In [1]: import numpy as np

In [2]: import numpy.linalg as la

In [3]: np.set_printoptions(suppress=True, linewidth=160)

In [4]: def tidy(a):
   ...:     return np.round(a, 2) + 0
   ...: 

In [5]: X = np.load("mat.npy")

In [6]: tidy(X)
Out[6]: 
array([[ 0.28,  1.53, -0.94, -0.11, -0.21,  0.81],
       [ 0.  ,  0.23, -0.13,  1.9 ,  0.52, -0.21],
       [ 0.42, -0.78,  0.32,  0.32, -0.05,  1.73],
       [ 1.12, -0.84, -1.35,  0.03, -0.23, -0.41],
       [ 1.12,  0.32,  0.49, -0.42,  1.49, -0.1 ],
       [ 1.12,  0.43,  0.97,  0.3 , -1.19, -0.35]])

In [7]: Y = la.inv(X)

In [8]: tidy(la.inv(Y))
Out[8]: 
array([[ 0.28,  1.53, -0.94, -0.11, -0.21,  0.81],
       [ 0.  ,  0.23, -0.13,  1.9 ,  0.52, -0.21],
       [ 0.42, -0.78,  0.32,  0.32, -0.05,  1.73],
       [ 1.12, -0.84, -1.35,  0.03, -0.23, -0.41],
       [ 1.12,  0.32,  0.49, -0.42,  1.49, -0.1 ],
       [ 1.12,  0.43,  0.97,  0.3 , -1.19, -0.35]])

In [9]: tidy(la.cond(X))
Out[9]: np.float64(1.0)

In [10]: (np.abs(Y) > 1e-9).astype(int)
Out[10]: 
array([[1, 0, 1, 1, 1, 1],
       [1, 1, 1, 1, 1, 1],
       [1, 1, 1, 1, 1, 1],
       [1, 1, 1, 1, 1, 1],
       [1, 1, 1, 1, 1, 1],
       [1, 1, 1, 1, 1, 1]])

In [11]: tidy(la.slogdet(X)[0])
Out[11]: np.float64(-1.0)

In [12]: A = np.load("dump.npy")

In [13]: A
Out[13]: 
array([[0., 4., 0.],
       [3., 0., 0.],
       [0., 0., 2.]])

In [14]: # 2 groups of indices that never mix

In [15]: Q, evecs = la.qr(A[:, :1])[0], la.qr(A[:, 1:])[0]

In [16]: sv = la.svd(Q.T @ evecs, compute_uv=False)

In [17]: tidy(la.norm(Q @ Q.T - evecs @ evecs.T, 2))
Out[17]: np.float64(1.0)

In [18]: sv
Out[18]: array([0.])

In [19]: Q = A.astype(float).copy()

In [20]: for j in range(3):
    ...:     Q[:, j] -= Q[:, :j] @ (Q[:, :j].T @ Q[:, j])
    ...:     Q[:, j] /= la.norm(Q[:, j])
    ...: 

In [21]: print(Q.T @ A)
[[3. 0. 0.]
 [0. 4. 0.]
 [0. 0. 2.]]

In [22]: tidy(la.norm(A))
Out[22]: np.float64(5.39)

In [23]: A.sum(axis=0)
Out[23]: array([3., 4., 2.])

In [24]: np.abs(A).max()
Out[24]: np.float64(4.0)

In [25]: A.shape
Out[25]: (3, 3)

In [26]: tidy(la.svd(A, compute_uv=False))
Out[26]: array([4., 3., 2.])

In [27]: print(la.matrix_rank(A))
3

In [28]: la.rank(A)
---------------------------------------------------------------------------
AttributeError                            Traceback (most recent call last)
Cell In[28], line 1
----> 1 la.rank(A)

AttributeError: module 'numpy.linalg' has no attribute 'rank'

In [29]: np.diff(A, axis=0)
Out[29]: 
array([[ 3., -4.,  0.],
       [-3.,  0.,  2.]])

In [30]: ang = np.radians(36)

In [31]: r_ = np.eye(3)

In [32]: r_[1, 1] = r_[2, 2] = np.cos(ang)

In [33]: r_[1, 2], r_[2, 1] = -np.sin(ang), np.sin(ang)

In [34]: tidy(r_)
Out[34]: 
array([[ 1.  ,  0.  ,  0.  ],
       [ 0.  ,  0.81, -0.59],
       [ 0.  ,  0.59,  0.81]])

In [35]: Y = A @ r_.T

In [36]: print(tidy(la.det(r_)), tidy(np.trace(r_)))
1.0 2.62

In [37]: tidy(np.abs(Y - A).max(axis=0))
Out[37]: array([0.  , 1.18, 2.35])

In [38]: f = np.array([-1, -2, -2])

In [39]: Y = r_ + np.outer(f, np.eye(3)[1])

In [40]: la.matrix_rank(Y - r_)
Out[40]: np.int64(1)

In [41]: la.matrix_rank(la.inv(Y) - la.inv(r_), tol=1e-8)
Out[41]: np.int64(1)

In [42]: tidy(Y)
Out[42]: 
array([[ 1.  , -1.  ,  0.  ],
       [ 0.  , -1.19, -0.59],
       [ 0.  , -1.41,  0.81]])

In [43]: M = np.load("block19.npy")

In [44]: tidy(M)
Out[44]: 
array([[ 0.99, -0.14,  0.48, -0.22,  0.27, -0.99],
       [-0.14,  0.32, -0.3 ,  0.34,  0.26,  0.05],
       [ 0.48, -0.3 ,  0.13, -0.41, -0.33,  0.23],
       [-0.22,  0.34, -0.41,  0.43,  0.03,  0.01],
       [ 0.27,  0.26, -0.33,  0.03,  0.57,  0.75],
       [-0.99,  0.05,  0.23,  0.01,  0.75,  0.56]])

In [45]: def softmax(z):
    ...:     e = np.exp(z - z.max(axis=-1, keepdims=True))
    ...:     return e / e.sum(axis=-1, keepdims=True)
    ...: 

In [46]: print(tidy(softmax(M[3] + -3)))
[0.12 0.22 0.1  0.24 0.16 0.16]

In [47]: tidy(softmax(10 * M[3]))
Out[47]: array([0.  , 0.29, 0.  , 0.68, 0.01, 0.01])

In [48]: tidy(softmax(M[3]))
Out[48]: array([0.12, 0.22, 0.1 , 0.24, 0.16, 0.16])

In [49]: scores = M @ M.T / np.sqrt(6)

In [50]: tidy(softmax(scores)[3] @ M)
Out[50]: array([ 0.  ,  0.13, -0.08,  0.07,  0.28,  0.14])

In [51]: tidy(softmax(scores + np.triu(np.full(scores.shape, -np.inf), 1)))
Out[51]: 
array([[1.  , 0.  , 0.  , 0.  , 0.  , 0.  ],
       [0.42, 0.58, 0.  , 0.  , 0.  , 0.  ],
       [0.35, 0.25, 0.4 , 0.  , 0.  , 0.  ],
       [0.2 , 0.29, 0.21, 0.31, 0.  , 0.  ],
       [0.14, 0.2 , 0.18, 0.19, 0.28, 0.  ],
       [0.09, 0.16, 0.11, 0.15, 0.18, 0.31]])

In [52]: W0 = np.loadtxt("data.csv", delimiter=",")

In [53]: tidy(W0)
Out[53]: 
array([[ -8.77,   3.94,  19.48, -16.48],
       [ -4.85,   2.96,  10.67,  -7.67],
       [  3.71,   0.82,  -8.59,  11.59],
       [  4.39,   0.65, -10.14,  13.14],
       [ -0.96,   1.99,   1.9 ,   1.1 ],
       [  4.06,   0.73,  -9.39,  12.39],
       [ -3.77,   2.69,   8.23,  -5.23],
       [ -3.3 ,   2.58,   7.18,  -4.18],
       [ -1.01,   2.  ,   2.03,   0.97],
       [ -3.79,   2.7 ,   8.27,  -5.27],
       [  2.27,   1.18,  -5.37,   8.37],
       [  4.92,   0.52, -11.32,  14.32],
       [  2.97,   1.01,  -6.94,   9.94],
       [ -7.03,   3.51,  15.57, -12.57],
       [ -3.75,   2.69,   8.18,  -5.18],
       [ -4.89,   2.97,  10.75,  -7.75],
       [ -8.35,   3.84,  18.54, -15.54],
       [  3.86,   0.78,  -8.94,  11.94],
       [ -4.91,   2.98,  10.8 ,  -7.8 ],
       [ -2.03,   2.26,   4.33,  -1.33],
       [ 10.85,  -0.96, -24.66,  27.66],
       [ -0.01,   1.75,  -0.23,   3.23],
       [ -9.9 ,   4.22,  22.02, -19.02],
       [ -2.96,   2.49,   6.42,  -3.42],
       [ -0.64,   1.91,   1.2 ,   1.8 ],
       [ -7.28,   3.57,  16.13, -13.13],
       [  4.12,   0.72,  -9.52,  12.52],
       [ -9.76,   4.19,  21.71, -18.71],
       [ -2.44,   2.36,   5.25,  -2.25]])

In [54]: z = W0[:, 0] > np.median(W0[:, 0])

In [55]: f = W0[z].mean(axis=0) - W0[~z].mean(axis=0)

In [56]: z.astype(int)
Out[56]: array([0, 0, 1, 1, 1, 1, 0, 0, 1, 0, 1, 1, 1, 0, 0, 0, 0, 1, 0, 1, 1, 1, 0, 0, 1, 0, 1, 0, 0])

In [57]: np.argsort(-np.abs(f).round(6), kind="stable")
Out[57]: array([2, 3, 0, 1])

In [58]: ((W0 - W0.mean(axis=0)) @ f > 0).astype(int)
Out[58]: array([0, 0, 1, 1, 1, 1, 0, 0, 1, 0, 1, 1, 1, 0, 0, 0, 0, 1, 0, 0, 1, 1, 0, 0, 1, 0, 1, 0, 0])
